% ipython --no-banner

In [1]: import numpy as np

In [2]: np.set_printoptions(precision=4, suppress=True, linewidth=100)

In [3]: M2 = np.array([[-1, 2], [-1, 2]])

In [4]: W0 = np.kron(np.eye(2, dtype=int), M2)

In [5]: W0
Out[5]: 
array([[-1,  2,  0,  0],
       [-1,  2,  0,  0],
       [ 0,  0, -1,  2],
       [ 0,  0, -1,  2]])

In [6]: # 2 groups of indices that never mix

In [7]: np.round(np.trace(np.linalg.pinv(W0) @ W0), 4)
Out[7]: np.float64(2.0)

In [8]: np.unique(W0.round(6), axis=0).shape
Out[8]: (2, 4)

In [9]: W0 @ np.linalg.pinv(W0) @ W0
Out[9]: 
array([[-1.,  2.,  0.,  0.],
       [-1.,  2.,  0.,  0.],
       [ 0.,  0., -1.,  2.],
       [ 0.,  0., -1.,  2.]])

In [10]: try:
    ...:     np.linalg.inv(W0)
    ...: except np.linalg.LinAlgError as e:
    ...:     print("failed:", e)
    ...: 
failed: Singular matrix

In [11]: np.abs(np.diag(np.linalg.qr(W0)[1])) > 1e-9
Out[11]: array([ True, False,  True, False])

In [12]: feats = np.load("sample9.npy")

In [13]: feats
Out[13]: 
array([[ 3.0659,  4.6619,  2.8002,  2.7809,  4.87  ,  4.9414,  5.189 ,  0.8019,  4.7862,  4.8245,
         5.2661,  3.0033],
       [ 3.1425,  4.1757,  3.1315,  2.7117,  4.982 ,  4.6096,  4.7334,  0.7971,  4.744 ,  4.4669,
         4.9864,  2.8206],
       [ 2.9505,  3.8116,  2.608 ,  2.9412,  4.8563,  5.3391,  5.3122,  0.9352,  5.19  ,  4.8511,
         5.4866,  3.0693],
       [ 2.8274,  3.4118,  3.3801,  3.3741,  5.3989,  4.7567,  4.8324,  1.0629,  5.1521,  4.8517,
         4.6872,  2.1975],
       [ 3.3444,  4.3021,  2.6605,  3.0878,  5.3142,  5.4216,  5.6787,  1.1838,  4.6747,  4.8599,
         5.4419,  2.9287],
       [ 3.0658,  3.8925,  3.2027,  3.3491,  4.757 ,  5.2779,  5.0367,  0.7311,  5.0568,  4.7552,
         5.4257,  2.7332],
       [ 3.2787,  4.3601,  3.3822,  3.4126,  5.0364,  4.7853,  5.1043,  0.7716,  5.1189,  4.9755,
         5.088 ,  2.628 ],
       [ 2.9936,  4.2141,  3.0208,  2.8529,  5.3187,  4.5547,  4.8273,  1.1233,  4.762 ,  4.9852,
         5.1414,  2.2736],
       [ 2.6334,  4.0621,  2.8622,  3.3431,  5.1262,  5.0357,  5.0996,  0.8599,  4.9979,  5.2998,
         4.9542,  3.0627],
       [ 3.4323,  4.3046,  3.0488,  2.8474,  5.2976,  4.8973,  4.6557,  1.3567,  5.3043,  5.344 ,
         4.7883,  2.9913],
       [ 3.1663,  4.0131,  2.9529,  3.2828,  4.7389,  5.1855,  4.8053,  0.8199,  5.282 ,  5.1564,
         5.006 ,  2.7423],
       [ 2.4721,  3.8082,  2.4742,  2.6772,  4.8062,  4.9403,  4.7375,  1.0325,  5.3152,  5.197 ,
         5.5251,  2.7669],
       [ 2.6812,  3.1233,  3.384 ,  2.8941,  4.7499,  4.9796,  5.4942,  1.2875,  5.2834,  4.961 ,
         4.8365,  3.3707],
       [ 3.1879,  3.4911,  3.6152,  3.1264,  5.1472,  4.7626,  5.2674,  0.6689,  4.8829,  5.4528,
         4.978 ,  2.7665],
       [ 3.2863,  4.0267,  3.2888,  2.9519,  5.0109,  4.5206,  5.1213,  0.9152,  4.701 ,  4.9713,
         4.9925,  3.0981],
       [ 2.9503,  3.3908,  3.1344,  3.1229,  4.9644,  4.6549,  5.1806,  0.7255,  5.3299,  4.5009,
         5.3658,  2.8571],
       [ 2.7603,  4.228 ,  3.049 ,  3.1123,  4.8587,  5.0168,  5.1938,  1.1035,  5.0688,  5.5201,
         5.0234,  2.921 ],
       [ 2.9799,  3.8312,  2.6739,  2.4865,  5.4403,  5.3408,  5.3971,  1.006 ,  5.2263,  5.0449,
         4.9557,  3.1768],
       [ 0.5547,  5.0125,  3.6766,  3.4317,  3.1689, -0.3349,  4.133 ,  2.9875,  0.9044,  5.0163,
         4.6065,  4.9055],
       [ 0.7325,  5.2335,  4.2749,  2.9021,  3.0177,  0.3821,  3.8111,  3.4024,  0.5658,  4.4743,
         4.668 ,  4.8533],
       [ 0.9654,  5.3326,  3.9871,  2.9685,  3.2666, -0.0837,  3.684 ,  2.7354,  0.923 ,  5.0766,
         4.9162,  5.0624],
       [ 1.1723,  4.9094,  4.4288,  3.2177,  2.7178,  0.0325,  4.1528,  2.912 ,  0.9997,  5.0913,
         4.8687,  4.8942],
       [ 1.1805,  5.2035,  3.583 ,  3.3122,  2.899 ,  0.0168,  4.3777,  2.5302,  0.9658,  4.917 ,
         5.0955,  4.7456],
       [ 0.7949,  5.2752,  4.1784,  2.9183,  3.0989, -0.399 ,  4.1254,  3.0485,  1.16  ,  5.5021,
         5.5708,  5.2379],
       [ 1.2374,  4.9487,  3.7988,  3.3193,  3.1257,  0.0518,  3.8808,  2.7441,  1.1151,  5.274 ,
         4.658 ,  4.7543],
       [ 1.1143,  4.3685,  3.9628,  2.8964,  3.1697,  0.1417,  3.9716,  3.1499,  1.2343,  4.6873,
         5.1108,  5.665 ],
       [ 1.4508,  5.6176,  4.3765,  2.8365,  2.8105, -0.2372,  4.2719,  3.1914,  0.3125,  5.3247,
         5.479 ,  4.865 ],
       [ 0.8548,  5.121 ,  3.7571,  2.4906,  2.9463,  0.4265,  3.1735,  2.9421,  0.9573,  4.8442,
         4.9847,  4.7001],
       [ 1.0663,  5.5745,  3.5679,  2.9698,  3.0386,  0.0041,  4.1182,  3.4262,  0.8928,  5.8768,
         5.0292,  4.5778],
       [ 1.0548,  4.8101,  3.7295,  3.2685,  2.4953,  0.0429,  4.3371,  3.0866,  0.4337,  4.8811,
         4.6765,  4.6652],
       [ 1.1161,  5.0573,  3.9701,  2.8996,  2.6008,  0.369 ,  4.5162,  3.1118,  0.7413,  5.3752,
         4.5624,  4.8767],
       [ 0.9638,  4.5204,  3.8114,  3.0788,  2.8324, -0.4902,  4.0817,  3.002 ,  1.1363,  4.8906,
         4.6675,  4.8296],
       [ 1.4032,  5.0323,  4.0602,  3.0561,  2.8344, -0.0079,  4.0351,  2.9759,  1.4537,  4.8929,
         5.086 ,  5.3565],
       [ 0.845 ,  5.2458,  3.9464,  3.456 ,  2.7115,  0.1225,  3.8492,  2.8816,  0.5819,  5.345 ,
         5.0773,  4.8716],
       [ 0.8225,  4.8516,  4.254 ,  2.6149,  2.5477, -0.4034,  4.232 ,  2.9733,  0.5306,  4.811 ,
         5.0979,  5.1059],
       [ 1.1699,  4.9852,  3.6435,  3.2875,  2.3962,  0.3161,  4.4956,  3.1959,  1.1096,  5.4106,
         4.9504,  4.8818]])

In [14]: hat = np.triu(np.array([[5, 4, 5, 2], [8, 7, 5, 7], [3, 3, 6, 3], [8, 4, 5, 7]]), 1) + np.eye(4)

In [15]: M2 = hat @ W0 @ np.linalg.inv(hat)

In [16]: np.round(np.poly(M2), 4) + 0
Out[16]: array([ 1., -2.,  1.,  0.,  0.])

In [17]: round(float(np.linalg.det(M2)), 4)
Out[17]: 0.0

In [18]: np.linalg.matrix_rank(M2)
Out[18]: np.int64(2)

In [19]: M2
Out[19]: 
array([[  -5.,   30., -132.,  210.],
       [  -1.,    6.,  -37.,   95.],
       [   0.,    0.,   -4.,   20.],
       [   0.,    0.,   -1.,    5.]])
